% python3 -q
>>> import numpy as np
>>> np.set_printoptions(precision=3, suppress=True, linewidth=140, legacy="1.25")
>>> K = np.loadtxt("data.csv", delimiter=",")
>>> K
array([[ 2.02, -2.  , -2.  , -3.  ,  3.  , -3.  ,  1.  ,  1.  ,  2.  ],
       [ 3.  ,  2.02,  3.  ,  1.  , -3.  ,  3.  ,  3.  , -3.  ,  2.  ],
       [ 2.  ,  2.  , -0.98, -3.  ,  3.  ,  3.  , -2.  , -2.  ,  2.  ],
       [-1.  , -1.  , -1.  ,  0.02, -2.  , -2.  , -2.  , -1.  , -2.  ],
       [ 2.  , -3.  ,  1.  , -3.  , -1.98, -1.  ,  1.  , -3.  , -3.  ],
       [ 1.  ,  0.  ,  3.  ,  3.  ,  3.  ,  1.02,  1.  ,  2.  ,  0.  ],
       [-1.  ,  3.  ,  0.  , -2.  , -2.  ,  0.  ,  0.02,  1.  , -2.  ],
       [ 2.  ,  0.  , -1.  ,  3.  , -1.  ,  2.  , -2.  , -1.98,  3.  ],
       [ 2.  , -2.  , -2.  , -3.  ,  3.  , -3.  ,  1.  ,  1.  ,  2.02]])
>>> (K + K.T) / 2
array([[ 2.02,  0.5 ,  0.  , -2.  ,  2.5 , -1.  ,  0.  ,  1.5 ,  2.  ],
       [ 0.5 ,  2.02,  2.5 ,  0.  , -3.  ,  1.5 ,  3.  , -1.5 ,  0.  ],
       [ 0.  ,  2.5 , -0.98, -2.  ,  2.  ,  3.  , -1.  , -1.5 ,  0.  ],
       [-2.  ,  0.  , -2.  ,  0.02, -2.5 ,  0.5 , -2.  ,  1.  , -2.5 ],
       [ 2.5 , -3.  ,  2.  , -2.5 , -1.98,  1.  , -0.5 , -2.  ,  0.  ],
       [-1.  ,  1.5 ,  3.  ,  0.5 ,  1.  ,  1.02,  0.5 ,  2.  , -1.5 ],
       [ 0.  ,  3.  , -1.  , -2.  , -0.5 ,  0.5 ,  0.02, -0.5 , -0.5 ],
       [ 1.5 , -1.5 , -1.5 ,  1.  , -2.  ,  2.  , -0.5 , -1.98,  2.  ],
       [ 2.  ,  0.  ,  0.  , -2.5 ,  0.  , -1.5 , -0.5 ,  2.  ,  2.02]])
>>> np.allclose(K, K.T)
False
>>> np.sort(np.abs(np.linalg.eigvals(K)))
array([0.02 , 2.377, 2.72 , 4.112, 4.354, 4.354, 4.419, 4.419, 6.403])
>>> round(np.linalg.det(K), 3)
-1260.226
>>> np.trace(K)
2.18
>>> np.round(np.abs(np.linalg.eigvals(K)).max(), 3)
6.403
